$ ipython --no-banner

In [1]: import numpy as np

In [2]: import numpy.linalg as la

In [3]: np.set_printoptions(precision=2, suppress=True, linewidth=120, legacy="1.25")

In [4]: q, _ = la.qr(np.array([[-0.3, -0.2, -0.3, 1.0, 0.8, -0.2, -0.3, -0.6],
   ...:     [0.2, 1.4, 1.2, 0.0, -0.9, -0.5, -0.1, 0.1],
   ...:     [-0.5, -1.8, -0.1, 0.5, -0.7, -0.1, -0.1, -0.6],
   ...:     [0.3, 1.0, 0.2, 0.2, -1.4, 0.1, 0.8, 1.1],
   ...:     [-0.5, 0.5, -0.3, 0.2, 0.9, 1.8, -0.4, 1.0],
   ...:     [-0.6, 1.3, 0.9, 0.4, 0.0, -0.5, -0.3, -1.1],
   ...:     [2.1, -0.5, 1.0, 0.2, -1.1, -0.6, 0.2, 1.0],
   ...:     [-0.5, -0.1, -0.6, 0.7, -0.5, -1.3, -0.5, -0.7]]))

In [5]: J = 3 * q

In [6]: print(J.round(2) + 0)
[[-0.38  0.23  0.21 -2.12 -1.28 -0.17  1.13 -1.15]
 [ 0.25 -1.47 -1.4  -0.04  0.45 -0.06 -0.91 -1.95]
 [-0.63  1.91 -1.69 -0.45  0.97  0.98  0.   -0.1 ]
 [ 0.38 -1.06  0.64 -0.76  1.89  1.19  1.31  0.2 ]
 [-0.63 -0.47  0.55 -0.44 -0.91  2.2  -1.46  0.29]
 [-0.75 -1.29 -1.62 -0.63 -0.47 -0.4   0.36  1.79]
 [ 2.63  0.33 -0.48 -0.94 -0.33  0.16 -0.57  0.64]
 [-0.63  0.15  0.76 -1.49  1.22 -1.25 -1.62  0.37]]

In [7]: Y = J / la.norm(J, axis=1, keepdims=True)

In [8]: gram = Y @ Y.T

In [9]: print(gram.round(2) + 0)
[[1. 0. 0. 0. 0. 0. 0. 0.]
 [0. 1. 0. 0. 0. 0. 0. 0.]
 [0. 0. 1. 0. 0. 0. 0. 0.]
 [0. 0. 0. 1. 0. 0. 0. 0.]
 [0. 0. 0. 0. 1. 0. 0. 0.]
 [0. 0. 0. 0. 0. 1. 0. 0.]
 [0. 0. 0. 0. 0. 0. 1. 0.]
 [0. 0. 0. 0. 0. 0. 0. 1.]]

In [10]: print((np.abs(gram) > 0.9).astype(int))
[[1 0 0 0 0 0 0 0]
 [0 1 0 0 0 0 0 0]
 [0 0 1 0 0 0 0 0]
 [0 0 0 1 0 0 0 0]
 [0 0 0 0 1 0 0 0]
 [0 0 0 0 0 1 0 0]
 [0 0 0 0 0 0 1 0]
 [0 0 0 0 0 0 0 1]]

In [11]: print(np.round(J.T @ J, 2) + 0)
[[9. 0. 0. 0. 0. 0. 0. 0.]
 [0. 9. 0. 0. 0. 0. 0. 0.]
 [0. 0. 9. 0. 0. 0. 0. 0.]
 [0. 0. 0. 9. 0. 0. 0. 0.]
 [0. 0. 0. 0. 9. 0. 0. 0.]
 [0. 0. 0. 0. 0. 9. 0. 0.]
 [0. 0. 0. 0. 0. 0. 9. 0.]
 [0. 0. 0. 0. 0. 0. 0. 9.]]

In [12]: print(np.round(J @ J.T, 2) + 0)
[[9. 0. 0. 0. 0. 0. 0. 0.]
 [0. 9. 0. 0. 0. 0. 0. 0.]
 [0. 0. 9. 0. 0. 0. 0. 0.]
 [0. 0. 0. 9. 0. 0. 0. 0.]
 [0. 0. 0. 0. 9. 0. 0. 0.]
 [0. 0. 0. 0. 0. 9. 0. 0.]
 [0. 0. 0. 0. 0. 0. 9. 0.]
 [0. 0. 0. 0. 0. 0. 0. 9.]]

In [13]: print(la.svd(J, compute_uv=False))
[3. 3. 3. 3. 3. 3. 3. 3.]

In [14]: M = np.loadtxt("x.csv", delimiter=",")

In [15]: print(M)
[[ -5.82   0.98  -1.07  -6.85   2.25  -8.88   4.57]
 [ -6.16   0.96  -1.63  -6.67   1.91  -9.36   4.5 ]
 [-30.06   3.    -2.86 -30.04  26.81  -9.18  -9.09]
 [-23.88   1.74  -1.48 -22.89  24.34  -0.02 -14.18]
 [ -6.4    0.78  -1.23  -6.98   2.62  -9.18   5.42]
 [-26.1    3.    -3.11 -26.76  19.83 -15.25  -1.09]]

In [16]: print([round(float(x), 2) for x in la.svd(M, compute_uv=False)[:3]])
[81.92, 23.02, 0.86]

In [17]: print(la.matrix_rank(M, rtol=0.1))
2

In [18]: t3 = np.stack([M, -2 * M, M[::-1]])

In [19]: print(la.matrix_rank(t3))
[6 6 6]

In [20]: gram = M.T @ M

In [21]: print(round(float(np.trace(gram)), 2), round((M ** 2).sum(), 2))
7242.29 7242.29

In [22]: print(np.allclose(gram, gram.T))
True

In [23]: print(np.round(la.eigvalsh(gram)[::-1], 2) + 0)
[6711.46  529.81    0.73    0.2     0.07    0.02    0.  ]

In [24]: print(np.unravel_index(np.abs(J).argmax(), J.shape))
(6, 0)

In [25]: print(J.shape)
(8, 8)

In [26]: print(J.mean(axis=0))
[ 0.03 -0.21 -0.38 -0.86  0.19  0.33 -0.22  0.01]

In [27]: print(la.matrix_rank(J))
8

In [28]: print(J.sum(axis=0))
[ 0.25 -1.67 -3.04 -6.89  1.54  2.66 -1.74  0.09]

In [29]: print(np.count_nonzero(J))
64

In [30]: print(round(np.abs(J).max(), 2))
2.63

In [31]: F = np.load("w.npy")

In [32]: print(F)
[[ 0.13  3.12  0.72 -0.12  0.22]
 [-2.41  0.79  0.59  1.01  1.38]
 [-1.27  0.08  0.36  0.79 -0.46]
 [-1.19  1.81  0.71  0.6   0.2 ]
 [ 0.24  3.41  0.62 -0.43  1.35]
 [-1.1   2.11  0.6   0.33  1.42]
 [ 0.22  0.61 -0.24 -0.59  2.4 ]
 [-1.33  0.1   0.38  0.8  -0.49]
 [ 0.12  0.29 -0.09 -0.31  1.2 ]
 [-2.59  0.19  0.81  1.6  -0.98]
 [-1.2   1.81  0.69  0.61  0.2 ]
 [-1.31  1.5   0.78  0.9  -1.  ]
 [-2.37  0.77  0.61  0.98  1.41]
 [-1.2   0.4   0.27  0.53  0.72]
 [-1.09  2.1   0.62  0.32  1.38]
 [ 1.39  1.6  -0.12 -0.99  1.19]
 [-1.32  1.5   0.79  0.9  -1.02]
 [-1.34  1.54  0.84  0.91 -0.97]]

In [33]: print(np.argsort(-la.norm(F, axis=0).round(6), kind="stable")[:3])
[1 0 4]

In [34]: print(la.matrix_rank(F, rtol=0.1))
3

In [35]: print(la.norm(F, axis=0))
[5.96 6.93 2.52 3.33 4.83]

In [36]: print(round(float(F[17] @ F[9]), 2))
6.85

In [37]: print(la.norm(F, axis=1))
[3.21 3.12 1.61 2.37 3.75 2.85 2.57 1.67 1.28 3.3  2.37 2.53 3.09 1.57 2.83 2.63 2.54 2.58]

In [38]: print(round(float(la.norm(F, "nuc")), 2))
18.63

In [39]: print(round(float(la.norm(F[17] - F[9])), 2))
1.97

In [40]: Y = np.array([[0, 5, 1, 5, 1, 3, 2],
    ...:     [2, 2, 1, 1, 4, 1, 0],
    ...:     [0, 4, 1, 4, 0, 1, 2],
    ...:     [0, 2, 3, 4, 3, 3, 3],
    ...:     [4, 3, 0, 1, 1, 2, 5],
    ...:     [3, 0, 3, 5, 5, 0, 5],
    ...:     [2, 1, 0, 1, 5, 0, 3]])

In [41]: A = np.triu(Y, 1)

In [42]: print(A)
[[0 5 1 5 1 3 2]
 [0 0 1 1 4 1 0]
 [0 0 0 4 0 1 2]
 [0 0 0 0 3 3 3]
 [0 0 0 0 0 2 5]
 [0 0 0 0 0 0 5]
 [0 0 0 0 0 0 0]]

In [43]: print(la.matrix_rank(A - A[0, 0] * np.eye(7)))
6

In [44]: print([int(la.matrix_rank(la.matrix_power(A, p))) for p in range(1, 8)])
[6, 5, 4, 3, 2, 1, 0]

In [45]: print(np.sort(la.eigvals(A)))
[0. 0. 0. 0. 0. 0. 0.]

In [46]: rng = np.random.default_rng(365)

In [47]: labels = rng.permutation(7)

In [48]: print(labels)
[2 0 6 3 4 1 5]

In [49]: Y = A[labels][:, labels]

In [50]: print(np.trace(Y))
0

In [51]: print(np.diag(Y))
[0 0 0 0 0 0 0]

In [52]: print(Y)
[[0 0 2 4 0 0 1]
 [1 0 2 5 1 5 3]
 [0 0 0 0 0 0 0]
 [0 0 3 0 3 0 3]
 [0 0 5 0 0 0 2]
 [1 0 0 1 4 0 1]
 [0 0 5 0 0 0 0]]

In [53]: print(A @ A)
[[ 0  0  5  9 35 23 37]
 [ 0  0  0  4  3 12 30]
 [ 0  0  0  0 12 12 17]
 [ 0  0  0  0  0  6 30]
 [ 0  0  0  0  0  0 10]
 [ 0  0  0  0  0  0  0]
 [ 0  0  0  0  0  0  0]]

In [54]: print(np.sort(np.abs(la.eigvals(A))))
[0. 0. 0. 0. 0. 0. 0.]

In [55]: print(la.matrix_power(A, 2))
[[ 0  0  5  9 35 23 37]
 [ 0  0  0  4  3 12 30]
 [ 0  0  0  0 12 12 17]
 [ 0  0  0  0  0  6 30]
 [ 0  0  0  0  0  0 10]
 [ 0  0  0  0  0  0  0]
 [ 0  0  0  0  0  0  0]]

In [56]: print(round(float(la.det(A)), 2))
0.0

In [57]: print((A + A.T) / 2)
[[0.  2.5 0.5 2.5 0.5 1.5 1. ]
 [2.5 0.  0.5 0.5 2.  0.5 0. ]
 [0.5 0.5 0.  2.  0.  0.5 1. ]
 [2.5 0.5 2.  0.  1.5 1.5 1.5]
 [0.5 2.  0.  1.5 0.  1.  2.5]
 [1.5 0.5 0.5 1.5 1.  0.  2.5]
 [1.  0.  1.  1.5 2.5 2.5 0. ]]

In [58]: print(round(float(np.abs(la.eigvals(A)).max()), 2))
0.0

In [59]: x = np.array([3, 0, 3, 0, 2, 2, 1])

In [60]: h1 = np.maximum(A @ x, 0)

In [61]: print(A * (h1 > 1e-9)[:, None])
[[0 5 1 5 1 3 2]
 [0 0 1 1 4 1 0]
 [0 0 0 4 0 1 2]
 [0 0 0 0 3 3 3]
 [0 0 0 0 0 2 5]
 [0 0 0 0 0 0 5]
 [0 0 0 0 0 0 0]]

In [62]: print(h1)
[13 13  4 15  9  5  0]

In [63]: data = np.loadtxt("case13.csv", delimiter=",")

In [64]: print(data)
[[ 1.4 -0.5 -0.1 -0.1  1.5 -0.7 -0.5 -2.6 -0.1]
 [ 1.5 -0.3  0.5  0.3  0.5 -2.8 -2.4  2.5 -0.6]
 [ 1.9 -0.5  0.4 -0.9 -1.7  1.1 -0.6 -0.9  0.6]
 [ 1.3 -1.6 -0.6 -0.5  0.6 -0.9 -0.2  0.2 -0.8]
 [ 0.5 -0.8  0.7  0.2 -0.2 -1.3 -0.3  0.3  0.9]
 [ 1.3 -1.3 -0.2 -1.3  1.8 -0.7  3.6 -1.  -1.2]
 [ 0.6 -1.5  0.7  0.  -1.4  0.5  0.2 -1.9  0.4]
 [-0.6  0.2  0.3  0.5 -0.1  0.1  0.4  0.2 -2.6]]

In [65]: U, sv, Vt = la.svd(data)

In [66]: print(sv)
[5.77 5.12 4.46 2.68 2.52 1.8  1.18 0.01]

In [67]: print(np.argmax(sv[:-1] / (sv[1:] + 1e-6)) + 1)
7

In [68]: Y = U[:, :7] @ np.diag(sv[:7]) @ Vt[:7]

In [69]: print(la.matrix_rank(Y))
7

In [70]: U, sv, Vt = la.svd(data, full_matrices=False)

In [71]: print(np.allclose(U * sv @ Vt, data))
True

In [72]: print(sv)
[5.77 5.12 4.46 2.68 2.52 1.8  1.18 0.01]

In [73]: print((sv > 1e-8).sum())
8

In [74]: print(np.abs(U[:, 0]).round(6).argmax())
5

In [75]: f = np.array([3, 0, 1])

In [76]: print(np.cross(data[5, :3], data[3, :3]))
[ 0.46  0.52 -0.39]

In [77]: print(np.polyval(f, data[5]))
[ 6.07  6.07  1.12  6.07 10.72  2.47 39.88  4.    5.32]

In [78]: print(np.round(np.convolve(data[5], f), 2) + 0)
[ 3.9 -3.9  0.7 -5.2  5.2 -3.4 12.6 -3.7  0.  -1.  -1.2]

In [79]: def softmax(z):
    ...:     e = np.exp(z - z.max(axis=-1, keepdims=True))
    ...:     return e / e.sum(axis=-1, keepdims=True)
    ...: 

In [80]: print(np.round(softmax(10 * data[4]), 2) + 0)
[0.02 0.   0.12 0.   0.   0.   0.   0.   0.86]

In [81]: print(softmax(data[4] + 4))
[0.15 0.04 0.18 0.11 0.07 0.02 0.07 0.12 0.22]

In [82]: att = data @ data.T / np.sqrt(9)

In [83]: print(softmax(att).round(6).argmax(axis=1))
[0 1 2 3 1 5 6 7]

In [84]: K = np.load("m.npy")

In [85]: print(K)
[[ 1  0  0  0  0]
 [ 4  1  3  3  0]
 [ 6  4  5  5  0]
 [ 9  4  7  5  2]
 [11  5  9  6  4]
 [11  8 11  6  5]
 [13  9 11  6  8]
 [14 12 11  8 11]
 [15 15 12 10 14]
 [15 16 15 11 14]
 [17 16 15 11 16]
 [19 17 15 12 19]
 [22 20 16 14 20]
 [23 23 19 14 21]
 [25 26 21 17 23]
 [26 26 24 20 24]
 [28 28 27 22 26]
 [28 30 28 22 27]
 [29 33 29 25 28]
 [32 34 30 26 31]
 [33 35 31 29 31]
 [34 38 34 29 31]
 [36 41 37 32 32]
 [39 42 38 33 34]
 [40 44 39 33 36]
 [40 44 41 36 39]
 [40 44 42 39 39]
 [40 47 42 42 42]
 [40 50 43 43 43]]

In [86]: Xs = K - K.mean(axis=0)

In [87]: U, sv, Vt = la.svd(Xs, full_matrices=False)

In [88]: print(sv)
[159.31  12.47   8.83   5.18   3.87]

In [89]: print(np.abs(Vt[-1]))
[0.53 0.14 0.71 0.34 0.28]

In [90]: print(np.round(Xs.mean(axis=0), 2) + 0)
[0. 0. 0. 0. 0.]

In [91]: print(np.abs(Vt[0]).argmax())
1

In [92]: print(np.round((sv ** 2).sum() ** 2 / (sv ** 4).sum(), 2))
1.02

In [93]: print(Vt[0] * np.sign(Vt[0, np.abs(Vt[0]).argmax()]))
[0.41 0.51 0.44 0.42 0.45]
